% python3 -q
>>> import numpy as np
>>> np.set_printoptions(precision=2, suppress=True, linewidth=200, legacy="1.25")
>>> def rnd(a):
...     return np.round(a, 2) + 0
... 
>>> feats = np.load("layer16.npy")
>>> feats
array([[-4.02, -9.  ,  5.8 , -5.08],
       [-3.97, -3.02,  2.1 , -6.87],
       [-1.04, -3.03,  1.96, -0.97],
       [-2.01, -0.03,  0.12, -3.91],
       [ 0.  ,  0.06,  0.03,  0.04],
       [-0.97, -2.84,  2.02, -1.06],
       [-5.09, -9.09,  5.99, -7.06]])
>>> rnd(np.linalg.norm(feats, 2) / np.linalg.norm(feats))
0.97
>>> np.linalg.cond(feats) > 100
True
>>> print([round(float(x), 2) for x in np.linalg.svd(feats, compute_uv=False)[:3]])
[21.06, 5.67, 0.18]
>>> Uu, sv, vt = np.linalg.svd(feats)
>>> print(rnd(sv))
[21.06  5.67  0.18  0.07]
>>> np.argmax(sv[:-1] / (sv[1:] + 1e-6)) + 1
2
>>> A2 = Uu[:, :2] @ np.diag(sv[:2]) @ vt[:2]
>>> print(np.linalg.matrix_rank(feats, rtol=0.05))
2
>>> np.linalg.matrix_rank(A2)
2
>>> cov = feats.T @ feats
>>> rnd(np.linalg.eigvalsh(cov)[::-1])
array([443.72,  32.2 ,   0.03,   0.  ])
>>> print(np.allclose(cov, cov.T))
True
>>> rnd(np.linalg.svd(feats, compute_uv=False) ** 2)
array([443.72,  32.2 ,   0.03,   0.  ])
>>> (feats @ feats.T).shape
(7, 7)
>>> P = feats @ np.linalg.solve(feats.T @ feats, feats.T)
>>> rnd(np.diag(P))
array([0.72, 0.61, 0.55, 0.4 , 0.27, 0.92, 0.52])
>>> W0 = np.array([[0, 0, 1], [0, 0, 0], [1, 0, 0]])
>>> # rows and columns are dependent
>>> Uu, sv, vt = np.linalg.svd(W0)
>>> evecs = vt[:(sv > 1e-8).sum()]
>>> rng = np.random.default_rng(1599)
>>> x = W0[2] + 4 * W0[1] + rng.integers(2) * np.eye(3)[0]
>>> x
array([1., 0., 0.])
>>> print(evecs.T @ evecs)
[[1. 0. 0.]
 [0. 0. 0.]
 [0. 0. 1.]]
>>> np.linalg.matrix_rank(np.vstack([W0, x]))
2
>>> rnd(np.linalg.norm(x - evecs.T @ evecs @ x))
0.0
>>> rnd(np.linalg.det(2 * W0)), rnd(np.linalg.det(W0))
(0.0, 0.0)
>>> rnd(np.linalg.eigvals(W0).sum().real)
0.0
>>> np.einsum("ii->", W0)
0
>>> r0 = np.array([-3, 0, -1])
>>> np.polyval(r0, W0[0])
array([-1, -1, -4])
>>> np.array([np.convolve(row, r0, "same") for row in W0])
array([[ 0, -3,  0],
       [ 0,  0,  0],
       [ 0, -1,  0]])
>>> np.cross(W0[0, :3], W0[2, :3])
array([0, 1, 0])
>>> np.convolve(W0[0], r0)
array([ 0,  0, -3,  0, -1])
>>> np.correlate(W0[0], W0[2], "full")
array([0, 0, 0, 0, 1])
>>> P = np.triu(np.array([[1, 1, 1], [2, 2, 2], [1, 0, 1]]), 1) + np.eye(3)
>>> A2 = P @ W0 @ np.linalg.inv(P)
>>> np.trace(A2), np.trace(W0)
(0.0, 0)
>>> P @ W0 - W0 @ P
array([[ 1.,  0.,  0.],
       [ 2.,  0.,  0.],
       [ 0., -1., -1.]])
>>> print(rnd(np.linalg.det(A2)))
0.0
>>> print(A2)
[[ 1. -1.  2.]
 [ 2. -2.  2.]
 [ 1. -1.  1.]]
>>> np.linalg.matrix_rank(A2)
2
